$ python3 -q
>>> import numpy as np
>>> np.set_printoptions(precision=2, suppress=True, linewidth=160, sign=" ")
>>> def rnd(a):
...     return np.round(a, 2) + 0
... 
>>> F = np.load("block5.npy")
>>> F
array([[ 2.  , -1.98, -2.02],
       [ 1.  , -1.02, -1.02],
       [ 2.02, -1.99, -2.  ],
       [ 2.  , -2.01, -1.99]])
>>> q, evecs = np.linalg.qr(F[:, :1])[0], np.linalg.qr(F[:, 1:])[0]
>>> sig = np.linalg.svd(q.T @ evecs, compute_uv=False)
>>> (sig > 0.9).sum()
np.int64(1)
>>> rnd(sig)
array([ 1.])
>>> J = np.array([[0, 3, 0, 2, 2],
...     [3, 0, 3, 0, 2],
...     [0, 3, 0, 3, 0],
...     [2, 0, 3, 0, 3],
...     [2, 2, 0, 3, 0]])
>>> rng = np.random.default_rng(481)
>>> lab = rng.permutation(5)
>>> lab
array([ 4,  2,  1,  0,  3])
>>> M2 = J[lab][:, lab]
>>> M2
array([[ 0,  0,  2,  2,  3],
       [ 0,  0,  3,  0,  3],
       [ 2,  3,  0,  3,  0],
       [ 2,  0,  3,  0,  2],
       [ 3,  3,  0,  2,  0]])
>>> rnd(np.sort(np.abs(np.linalg.eigvals(M2))))
array([ 0.41,  0.82,  2.41,  6.07,  7.25])
>>> rnd(np.linalg.det(M2)), rnd(np.linalg.det(J[lab]))
(np.float64(36.0), np.float64(-36.0))
>>> vec = np.array([3, 0, 0])
>>> y = F @ vec
>>> rnd(np.linalg.lstsq(F, y)[0])
array([ 3.,  0.,  0.])
>>> rnd(np.linalg.solve(F.T @ F, F.T @ y))
array([ 3.,  0.,  0.])
>>> rnd(np.linalg.pinv(F) @ F)
array([[ 1.,  0.,  0.],
       [ 0.,  1.,  0.],
       [ 0.,  0.,  1.]])
>>> rnd(y)
array([ 6.  ,  3.  ,  6.06,  6.  ])
>>> y = y + 0.1 * rng.normal(size=4)
>>> rnd(y)
array([ 6.08,  2.92,  6.1 ,  5.93])
>>> b, *_ = np.linalg.lstsq(F, y)
>>> rnd(b)
array([ 5.48,  3.85, -1.35])
>>> [round(float(np.linalg.norm(np.linalg.solve(F.T @ F + lam * np.eye(3), F.T @ y))), 2) for lam in (0, 1, 10, 100)]
[6.83, 1.69, 1.38, 0.49]
>>> b.round()
array([ 5.,  4., -1.])
>>> m1 = np.load("run16.npy")
>>> m1
array([[-2, -1,  0,  1,  2,  3,  4],
       [ 5,  6,  7,  8,  9, 10, 11],
       [12, 13, 14, 15, 16, 17, 18],
       [19, 20, 21, 22, 23, 24, 25],
       [26, 27, 28, 29, 30, 31, 32],
       [33, 34, 35, 36, 37, 38, 39],
       [40, 41, 42, 43, 44, 45, 46],
       [47, 48, 49, 50, 51, 52, 53],
       [54, 55, 56, 57, 58, 59, 60]])
>>> U, sig, Vh = np.linalg.svd(m1)
>>> evecs = Vh[:(sig > 1e-8).sum()]
>>> vec = m1[5] + -1 * m1[0] + rng.integers(2) * np.eye(7)[0]
>>> vec
array([ 35.,  35.,  35.,  35.,  35.,  35.,  35.])
>>> np.allclose(evecs.T @ evecs @ vec, vec)
True
>>> A = np.load("x.npy")
>>> A
array([[ 0,  7, -5,  4, -4,  3,  8, -3],
       [-7,  0,  4, -2, -4, -1,  1, -1],
       [ 5, -4,  0,  0,  1, -2, -3,  3],
       [-4,  2,  0,  0, -3,  6, -1,  6],
       [ 4,  4, -1,  3,  0, -2,  6,  0],
       [-3,  1,  2, -6,  2,  0,  3,  8],
       [-8, -1,  3,  1, -6, -3,  0,  2],
       [ 3,  1, -3, -6,  0, -8, -2,  0]])
>>> vec = np.array([3, 0, 3, 0, 5])
>>> y = J @ vec
>>> b, lr = np.zeros(5), 1 / np.linalg.norm(J, 2) ** 2
>>> for i in range(40):
...     b -= lr * J.T @ (J @ b - y)
...     if i % 10 == 0: print(i, round(np.linalg.norm(J @ b - y), 2))
... 
0 8.01
10 1.25
20 0.85
30 0.72
>>> rnd(b)
array([ 2.81,  0.38,  3.57, -0.23,  4.54])
>>> vec = np.array([2, 1, -1, 0, 0, 2, -1, 1])
>>> y = A @ vec
>>> y
array([  7, -22,   8,  13,   3,  -2, -24,  -4])
>>> rnd(np.linalg.solve(A, y + A[:, 3]))
array([ 2.,  1., -1.,  1.,  0.,  2., -1.,  1.])
>>> rnd(np.linalg.solve(A, A[:, 2]))
array([ 0.,  0.,  1.,  0.,  0.,  0.,  0.,  0.])
>>> rnd(np.linalg.solve(A, 4 * y))
array([ 8.,  4., -4.,  0.,  0.,  8., -4.,  4.])
>>> vec = np.array([4, 0, 3, 5, -8, -5, -5, 7])
>>> rnd(np.linalg.eigvals(A).real)
array([ 0.,  0.,  0.,  0.,  0.,  0.,  0.,  0.])
>>> vec @ A @ vec
np.int64(0)
>>> q = np.linalg.solve(np.eye(8) - A, np.eye(8) + A)
>>> rnd(np.linalg.det(q))
np.float64(1.0)
>>> rnd(q @ q.T)
array([[ 1.,  0.,  0.,  0.,  0.,  0.,  0.,  0.],
       [ 0.,  1.,  0.,  0.,  0.,  0.,  0.,  0.],
       [ 0.,  0.,  1.,  0.,  0.,  0.,  0.,  0.],
       [ 0.,  0.,  0.,  1.,  0.,  0.,  0.,  0.],
       [ 0.,  0.,  0.,  0.,  1.,  0.,  0.,  0.],
       [ 0.,  0.,  0.,  0.,  0.,  1.,  0.,  0.],
       [ 0.,  0.,  0.,  0.,  0.,  0.,  1.,  0.],
       [ 0.,  0.,  0.,  0.,  0.,  0.,  0.,  1.]])
>>> f = np.array([1, 2])
>>> np.convolve(A[5], f)
array([ -3,  -5,   4,  -2, -10,   4,   3,  14,  16])
>>> q, Rm = np.linalg.qr(A)
>>> np.allclose(Rm.T @ Rm, A.T @ A)
True
>>> rnd(np.abs(np.diag(Rm)))
array([ 13.71,   9.38,   3.83,   9.57,   4.58,   6.92,   3.77,   7.22])
>>> rnd(q.T @ q)
array([[ 1.,  0.,  0.,  0.,  0.,  0.,  0.,  0.],
       [ 0.,  1.,  0.,  0.,  0.,  0.,  0.,  0.],
       [ 0.,  0.,  1.,  0.,  0.,  0.,  0.,  0.],
       [ 0.,  0.,  0.,  1.,  0.,  0.,  0.,  0.],
       [ 0.,  0.,  0.,  0.,  1.,  0.,  0.,  0.],
       [ 0.,  0.,  0.,  0.,  0.,  1.,  0.,  0.],
       [ 0.,  0.,  0.,  0.,  0.,  0.,  1.,  0.],
       [ 0.,  0.,  0.,  0.,  0.,  0.,  0.,  1.]])
>>> np.trace(q @ q.T)
np.float64(8.0)
>>> rnd(abs(Rm[0, 0])), rnd(np.linalg.norm(A[:, 0]))
(np.float64(13.71), np.float64(13.71))
